% ipython --no-banner

In [1]: import numpy as np

In [2]: import numpy.linalg as la

In [3]: np.set_printoptions(suppress=True, linewidth=200)

In [4]: def tidy(a):
   ...:     return np.round(a, 2) + 0
   ...: 

In [5]: K = np.loadtxt("data.csv", delimiter=",")

In [6]: K
Out[6]: 
array([[-23.07,  -1.23,   9.55],
       [ -5.17,  12.78,   6.38],
       [  0.21, -21.09,   3.18],
       [  3.6 ,  -3.59, -10.45],
       [ 11.15,  -5.29, -14.12],
       [ 13.16,  -2.45,   3.32],
       [ -2.37,  12.33,   9.29],
       [ -2.9 ,  -2.68,   2.32],
       [  0.1 ,   1.43,   3.59],
       [  1.5 ,   9.76,  -1.78],
       [ -7.55,  10.26,   6.48],
       [-17.16,   3.01,   7.83],
       [ -9.73,  -9.7 ,   3.04],
       [ 18.85,  -1.54,   8.37],
       [ -3.26,  -8.83,  -6.62],
       [  8.78,  -8.75,  -1.01],
       [ -0.23,   1.69,  10.48],
       [-11.24,  -4.32,  12.72],
       [  1.98,   5.26, -14.24],
       [ -8.83,   2.46,   6.98],
       [ -7.94,  -7.06,   2.48],
       [-10.55,   2.77,  13.2 ],
       [ -4.21,  16.62,  -5.3 ],
       [  1.88,  -0.42,  -7.26],
       [ 11.76,   7.14,  -2.71],
       [ -0.78,  -7.09,  16.45],
       [ -1.04, -15.79,   2.1 ],
       [ 11.17,  12.42, -17.01],
       [ -1.93,   4.92,   5.  ],
       [  1.67,   8.92,  -3.67],
       [ 15.12,   4.07,   4.06],
       [-10.61,  -7.5 ,  -7.62],
       [  4.79,   0.15,  -3.  ],
       [ -3.96, -18.34,  10.65],
       [-16.25,  11.86,   2.57],
       [ -6.38,  11.25,   9.59],
       [ -2.03,  12.74, -11.46]])

In [7]: B = np.c_[K[:, :2] @ np.array([[0, -2], [-3, -1]]), np.array([1, -1, -1, 2, 2, 0, -1, 2, 2, 2, 2, -1, 1, -1, -1, 2, 2, 1, -1, -1, 1, -1, -1, 1, 1, -2, 1, 1, 1, -1, -2, -2, -1, 1, 1, -2, -1])]

In [8]: tidy(B)
Out[8]: 
array([[  3.69,  47.37,   1.  ],
       [-38.34,  -2.44,  -1.  ],
       [ 63.27,  20.67,  -1.  ],
       [ 10.77,  -3.61,   2.  ],
       [ 15.87, -17.01,   2.  ],
       [  7.35, -23.87,   0.  ],
       [-36.99,  -7.59,  -1.  ],
       [  8.04,   8.48,   2.  ],
       [ -4.29,  -1.63,   2.  ],
       [-29.28, -12.76,   2.  ],
       [-30.78,   4.84,   2.  ],
       [ -9.03,  31.31,  -1.  ],
       [ 29.1 ,  29.16,   1.  ],
       [  4.62, -36.16,  -1.  ],
       [ 26.49,  15.35,  -1.  ],
       [ 26.25,  -8.81,   2.  ],
       [ -5.07,  -1.23,   2.  ],
       [ 12.96,  26.8 ,   1.  ],
       [-15.78,  -9.22,  -1.  ],
       [ -7.38,  15.2 ,  -1.  ],
       [ 21.18,  22.94,   1.  ],
       [ -8.31,  18.33,  -1.  ],
       [-49.86,  -8.2 ,  -1.  ],
       [  1.26,  -3.34,   1.  ],
       [-21.42, -30.66,   1.  ],
       [ 21.27,   8.65,  -2.  ],
       [ 47.37,  17.87,   1.  ],
       [-37.26, -34.76,   1.  ],
       [-14.76,  -1.06,   1.  ],
       [-26.76, -12.26,  -1.  ],
       [-12.21, -34.31,  -2.  ],
       [ 22.5 ,  28.72,  -2.  ],
       [ -0.45,  -9.73,  -1.  ],
       [ 55.02,  26.26,   1.  ],
       [-35.58,  20.64,   1.  ],
       [-33.75,   1.51,  -2.  ],
       [-38.22,  -8.68,  -1.  ]])

In [9]: tidy(la.lstsq(K, B[:, 0])[0])
Out[9]: array([ 0., -3.,  0.])

In [10]: la.matrix_rank(B)
Out[10]: np.int64(3)

In [11]: tidy(la.norm(B - K @ la.lstsq(K, B)[0], axis=0))
Out[11]: array([0.  , 0.  , 8.35])

In [12]: tidy(la.norm(la.qr(K)[0].T @ B, axis=0) ** 2 / ((B ** 2).sum(axis=0) + 1e-12))
Out[12]: array([1.  , 1.  , 0.03])

In [13]: A = np.load("w.npy")

In [14]: print(A)
[[-2 -1  0  1  2  3  4]
 [ 5  6  7  8  9 10 11]
 [12 13 14 15 16 17 18]
 [19 20 21 22 23 24 25]]

In [15]: def softmax(z):
    ...:     e = np.exp(z - z.max(axis=-1, keepdims=True))
    ...:     return e / e.sum(axis=-1, keepdims=True)
    ...: 

In [16]: softmax(A).sum(axis=1)
Out[16]: array([1., 1., 1., 1.])

In [17]: tidy(softmax(10 * A[0]))
Out[17]: array([0., 0., 0., 0., 0., 0., 1.])

In [18]: tidy(softmax(A[0]))
Out[18]: array([0.  , 0.  , 0.01, 0.03, 0.09, 0.23, 0.63])

In [19]: S = A @ A.T / np.sqrt(7)

In [20]: softmax(S).round(6).argmax(axis=1)
Out[20]: array([3, 3, 3, 3])

In [21]: tidy(softmax(S))
Out[21]: 
array([[0., 0., 0., 1.],
       [0., 0., 0., 1.],
       [0., 0., 0., 1.],
       [0., 0., 0., 1.]])

In [22]: B = A[0, 0] * A[1:] - np.outer(A[1:, 0], A[0])

In [23]: print(B)
[[   0   -7  -14  -21  -28  -35  -42]
 [   0  -14  -28  -42  -56  -70  -84]
 [   0  -21  -42  -63  -84 -105 -126]]

In [24]: A[:, 0] / A[0, 0]
Out[24]: array([ 1. , -2.5, -6. , -9.5])

In [25]: vec = np.array([1, 9, 7, 3, 9, 9, 4])

In [26]: h = np.maximum(A @ vec, 0)

In [27]: print(np.maximum(A @ vec, 0) - np.maximum(-A @ vec, 0))
[ 53 347 641 935]

In [28]: print(A * (h > 1e-9)[:, None])
[[-2 -1  0  1  2  3  4]
 [ 5  6  7  8  9 10 11]
 [12 13 14 15 16 17 18]
 [19 20 21 22 23 24 25]]

In [29]: np.flatnonzero(h > 1e-9)
Out[29]: array([0, 1, 2, 3])

In [30]: np.tanh(A @ vec)
Out[30]: array([1., 1., 1., 1.])

In [31]: A @ A
Traceback (most recent call last):
  Cell In[31], line 1
    A @ A
ValueError: matmul: Input operand 1 has a mismatch in its core dimension 0, with gufunc signature (n?,k),(k,m?)->(n?,m?) (size 4 is different from 7)


In [32]: cov = A.T @ A

In [33]: la.matrix_rank(cov)
Out[33]: np.int64(2)

In [34]: arr = np.loadtxt("layer18.csv", delimiter=",")

In [35]: arr
Out[35]: 
array([[ 1.17,  2.09, -1.91,  1.79],
       [ 0.84,  1.92, -2.09,  1.96],
       [ 0.95,  1.95, -2.03,  1.93],
       [ 0.7 ,  1.85, -2.04,  2.02],
       [ 0.88,  2.06, -1.79,  1.96],
       [ 0.99,  1.86, -1.83,  2.13],
       [ 1.06,  1.81, -2.19,  1.96],
       [ 1.01,  1.96, -1.96,  1.88],
       [ 0.98,  2.09, -2.  ,  2.04],
       [ 0.97,  2.15, -1.88,  2.18],
       [ 1.02,  2.04, -1.93,  1.93],
       [-2.01, -2.15,  2.12,  0.96],
       [-2.07, -2.  ,  2.07,  1.11],
       [-1.91, -1.82,  2.11,  0.87],
       [-1.98, -1.98,  1.9 ,  1.08],
       [-1.91, -1.98,  2.11,  0.97],
       [-2.04, -2.06,  2.2 ,  1.3 ],
       [-1.95, -2.04,  1.82,  0.83],
       [-2.12, -1.96,  1.98,  0.98],
       [-2.21, -1.97,  1.92,  1.3 ],
       [-1.89, -2.06,  2.01,  0.8 ],
       [-2.09, -2.11,  2.08,  0.99],
       [-2.87, -1.94,  1.11,  3.02],
       [-2.88, -1.86,  0.91,  3.28],
       [-2.91, -2.09,  1.03,  2.84],
       [-2.99, -1.97,  1.04,  3.01],
       [-3.16, -1.93,  0.91,  3.02],
       [-3.02, -2.01,  1.11,  2.94],
       [-2.98, -2.01,  1.14,  3.15],
       [-3.05, -1.95,  0.94,  2.78],
       [-3.14, -2.04,  1.14,  3.02],
       [-3.01, -1.92,  0.94,  3.05],
       [-3.04, -2.01,  1.03,  3.13]])

In [36]: cov = np.cov(arr, rowvar=False)

In [37]: tidy(np.polyfit(arr[:, 1], arr[:, 3], 1))
Out[37]: array([-0.01,  2.  ])

In [38]: np.argwhere(np.triu(np.abs(np.corrcoef(arr.T)) > 0.8, 1))
Out[38]: 
array([[0, 1],
       [0, 2],
       [1, 2]])
